$ python -q
>>> import numpy as np
>>> import numpy.linalg as la
>>> np.set_printoptions(suppress=True, linewidth=160)
>>> rd = lambda a: np.round(a, 3) + 0
>>> K = np.array([[1, 0, 0, 0, 0, 0, 0],
...     [1, 1, 0, 0, 0, 0, 0],
...     [-2, -1, 1, 0, 0, 0, 0],
...     [3, 0, 3, 1, 0, 0, 0],
...     [-2, -1, 0, 3, 1, 0, 0],
...     [-2, 3, -3, 0, 0, 1, 0],
...     [1, 2, -1, 0, 2, 1, 1]])
>>> vec = np.array([-7, 8, -5, 1, 6, -9, 6])
>>> rhs = K @ vec
>>> rhs
array([ -7,   1,   1, -35,  15,  44,  23])
>>> rd(la.solve(K, 3 * rhs))
array([-21.,  24., -15.,   3.,  18., -27.,  18.])
>>> rd(la.solve(K, rhs + K[:, 1]))
array([-7.,  9., -5.,  1.,  6., -9.,  6.])
>>> U, sv, vt = la.svd(K)
>>> rd(sv)
array([6.174, 4.858, 3.379, 1.686, 1.402, 0.247, 0.017])
>>> out = U[:, :6] @ np.diag(sv[:6]) @ vt[:6]
>>> rd(la.norm(K - out) / la.norm(K))
np.float64(0.002)
>>> rd(np.abs(K - out).max())
np.float64(0.013)
>>> la.matrix_rank(out)
np.int64(6)
>>> mat = np.load("a.npy")
>>> mat
array([[ 0.729, -0.702, -2.855, -2.579,  2.491, -1.397],
       [ 4.605, -3.144, -0.198, -5.944,  3.59 ,  3.069],
       [ 0.507,  1.007,  0.623,  0.052,  1.222,  3.917]])
>>> theta = np.radians(120)
>>> R = np.eye(6)
>>> R[2, 2] = R[1, 1] = np.cos(theta)
>>> R[2, 1], R[1, 2] = -np.sin(theta), np.sin(theta)
>>> rd(R)
array([[ 1.   ,  0.   ,  0.   ,  0.   ,  0.   ,  0.   ],
       [ 0.   , -0.5  ,  0.866,  0.   ,  0.   ,  0.   ],
       [ 0.   , -0.866, -0.5  ,  0.   ,  0.   ,  0.   ],
       [ 0.   ,  0.   ,  0.   ,  1.   ,  0.   ,  0.   ],
       [ 0.   ,  0.   ,  0.   ,  0.   ,  1.   ,  0.   ],
       [ 0.   ,  0.   ,  0.   ,  0.   ,  0.   ,  1.   ]])
>>> out = mat @ R.T
>>> rd(out)
array([[ 0.729, -2.122,  2.035, -2.579,  2.491, -1.397],
       [ 4.605,  1.401,  2.822, -5.944,  3.59 ,  3.069],
       [ 0.507,  0.036, -1.184,  0.052,  1.222,  3.917]])
>>> np.allclose(mat @ mat.T, out @ out.T)
True
>>> print(rd(la.svd(mat, compute_uv=False)), rd(la.svd(out, compute_uv=False)))
[10.     5.001  2.5  ] [10.     5.001  2.5  ]
>>> rd(la.det(R)), rd(np.trace(R))
(np.float64(1.0), np.float64(3.0))
>>> print(np.allclose(la.norm(mat, axis=1), la.norm(out, axis=1)))
True
>>> def softmax(z):
...     e = np.exp(z - z.max(axis=-1, keepdims=True))
...     return e / e.sum(axis=-1, keepdims=True)
... 
>>> rd(softmax(out[1] + 2))
array([0.56 , 0.023, 0.094, 0.   , 0.203, 0.12 ])
>>> rd(softmax(10 * out[1]))
array([1., 0., 0., 0., 0., 0.])
>>> rd(softmax(out[1]))
array([0.56 , 0.023, 0.094, 0.   , 0.203, 0.12 ])
>>> scores = out @ out.T / np.sqrt(6)
>>> rd(softmax(scores + np.triu(np.full(scores.shape, -np.inf), 1)))
array([[1.   , 0.   , 0.   ],
       [0.   , 1.   , 0.   ],
       [0.   , 0.203, 0.797]])
>>> softmax(scores).round(6).argmax(axis=1)
array([1, 1, 2])
>>> rd(softmax(scores))
array([[0.295, 0.705, 0.   ],
       [0.   , 1.   , 0.   ],
       [0.   , 0.203, 0.797]])
>>> E = np.load("layer5.npy")
>>> E
array([[1.   , 0.2  , 0.04 , 0.008],
       [0.2  , 1.   , 0.2  , 0.04 ],
       [0.04 , 0.2  , 1.   , 0.2  ],
       [0.008, 0.04 , 0.2  , 1.   ]])
>>> r0 = np.array([0, -2, -2])
>>> print(rd(np.convolve(E[3], r0)))
[ 0.    -0.016 -0.096 -0.48  -2.4   -2.   ]
>>> O, vecs = la.qr(E[:, :1])[0], la.qr(E[:, 1:])[0]
>>> sv = la.svd(O.T @ vecs, compute_uv=False)
>>> rd(sv)
array([0.386])
>>> rng = np.random.default_rng(9493)
>>> out = E + rng.integers(-2, 3, (4, 2)) @ rng.integers(-2, 3, (2, 4))
>>> out
array([[ 2.   ,  1.2  ,  3.04 , -0.992],
       [ 6.2  , -5.   ,  2.2  ,  6.04 ],
       [ 2.04 , -0.8  ,  3.   ,  1.2  ],
       [ 1.008,  1.04 ,  3.2  ,  0.   ]])
>>> out - E
array([[ 1.,  1.,  3., -1.],
       [ 6., -6.,  2.,  6.],
       [ 2., -1.,  2.,  1.],
       [ 1.,  1.,  3., -1.]])
>>> la.matrix_rank(out - E, tol=1e-8)
np.int64(2)
>>> L = la.cholesky(E)
>>> np.diag(L) ** 2
array([1.  , 0.96, 0.96, 0.96])
>>> rd(np.prod(np.diag(L)) ** 2), rd(la.det(E))
(np.float64(0.885), np.float64(0.885))
>>> E / np.sqrt(np.outer(np.diag(E), np.diag(E)))
array([[1.   , 0.2  , 0.04 , 0.008],
       [0.2  , 1.   , 0.2  , 0.04 ],
       [0.04 , 0.2  , 1.   , 0.2  ],
       [0.008, 0.04 , 0.2  , 1.   ]])
>>> W0 = np.load("w.npy")
>>> W0
array([[8, 4, 4, 4],
       [4, 4, 2, 4],
       [4, 2, 2, 2],
       [4, 4, 2, 4]])
>>> G = W0.T @ W0
>>> print(np.trace(G), (W0 ** 2).sum())
244 244
>>> print(la.matrix_rank(G))
2
>>> rd(la.svd(W0, compute_uv=False) ** 2)
array([237.256,   6.744,   0.   ,   0.   ])
>>> (W0 @ W0.T).shape
(4, 4)
>>> ev, vecs = la.eigh(W0)
>>> print(rd(la.svd(W0, compute_uv=False)))
[15.403  2.597  0.     0.   ]
>>> rd(la.eigvalsh(W0 @ W0))
array([  0.   ,   0.   ,   6.744, 237.256])
>>> rd(np.abs(vecs[:, -1]))
array([0.68 , 0.459, 0.34 , 0.459])
>>> rd(vecs.T @ W0 @ vecs)
array([[ 0.   ,  0.   ,  0.   ,  0.   ],
       [ 0.   ,  0.   ,  0.   ,  0.   ],
       [ 0.   ,  0.   ,  2.597,  0.   ],
       [ 0.   ,  0.   ,  0.   , 15.403]])
>>> print(rd(vecs.T @ vecs))
[[1. 0. 0. 0.]
 [0. 1. 0. 0.]
 [0. 0. 1. 0.]
 [0. 0. 0. 1.]]
>>> rd(la.eigvalsh(W0 + 3 * np.eye(4)))
array([ 3.   ,  3.   ,  5.597, 18.403])
>>> rk = la.matrix_rank(W0)
>>> rk
np.int64(2)
>>> ns = la.svd(W0)[2][rk:].T
>>> rd(ns @ ns.T)
array([[ 0.2,  0. , -0.4,  0. ],
       [ 0. ,  0.5,  0. , -0.5],
       [-0.4,  0. ,  0.8,  0. ],
       [ 0. , -0.5,  0. ,  0.5]])
>>> np.allclose(W0 @ ns, 0)
True
>>> print([int(la.matrix_rank(W0[:i])) for i in range(1, len(W0) + 1)])
[1, 2, 2, 2]
>>> la.matrix_rank(W0.T @ W0), la.matrix_rank(W0 @ W0.T)
(np.int64(2), np.int64(2))
>>> U, sv, vt = la.svd(W0)
>>> vecs = vt[:(sv > 1e-8).sum()]
>>> vec = W0[2] + -2 * W0[1] + rng.integers(2) * np.eye(4)[3]
>>> vec
array([-4., -6., -2., -6.])
>>> rd(vecs.T @ vecs)
array([[0.8, 0. , 0.4, 0. ],
       [0. , 0.5, 0. , 0.5],
       [0.4, 0. , 0.2, 0. ],
       [0. , 0.5, 0. , 0.5]])
>>> J = np.loadtxt("data.csv", delimiter=",")
>>> print(rd(J))
[[-0.546 -0.296 -0.074  3.787  0.768 -0.821]
 [ 2.184 -0.512  1.997 -0.158 -0.452 -2.598]
 [-0.364 -1.327 -1.211 -1.111  3.055 -1.439]
 [-1.092  2.799  2.006 -0.285  1.682 -0.203]
 [-3.094 -1.265  0.996 -0.54  -1.342 -1.32 ]
 [ 0.182 -2.11   2.351  0.152  1.115  2.173]]
>>> O, R = la.qr(J)
>>> rd(R)
array([[4., 0., 0., 0., 0., 0.],
       [0., 4., 0., 0., 0., 0.],
       [0., 0., 4., 0., 0., 0.],
       [0., 0., 0., 4., 0., 0.],
       [0., 0., 0., 0., 4., 0.],
       [0., 0., 0., 0., 0., 4.]])
>>> rd(O @ R)
array([[-0.546, -0.296, -0.074,  3.787,  0.768, -0.821],
       [ 2.184, -0.512,  1.997, -0.158, -0.452, -2.598],
       [-0.364, -1.327, -1.211, -1.111,  3.055, -1.439],
       [-1.092,  2.799,  2.006, -0.285,  1.682, -0.203],
       [-3.094, -1.265,  0.996, -0.54 , -1.342, -1.32 ],
       [ 0.182, -2.11 ,  2.351,  0.152,  1.115,  2.173]])
>>> print(O.shape, R.shape)
(6, 6) (6, 6)
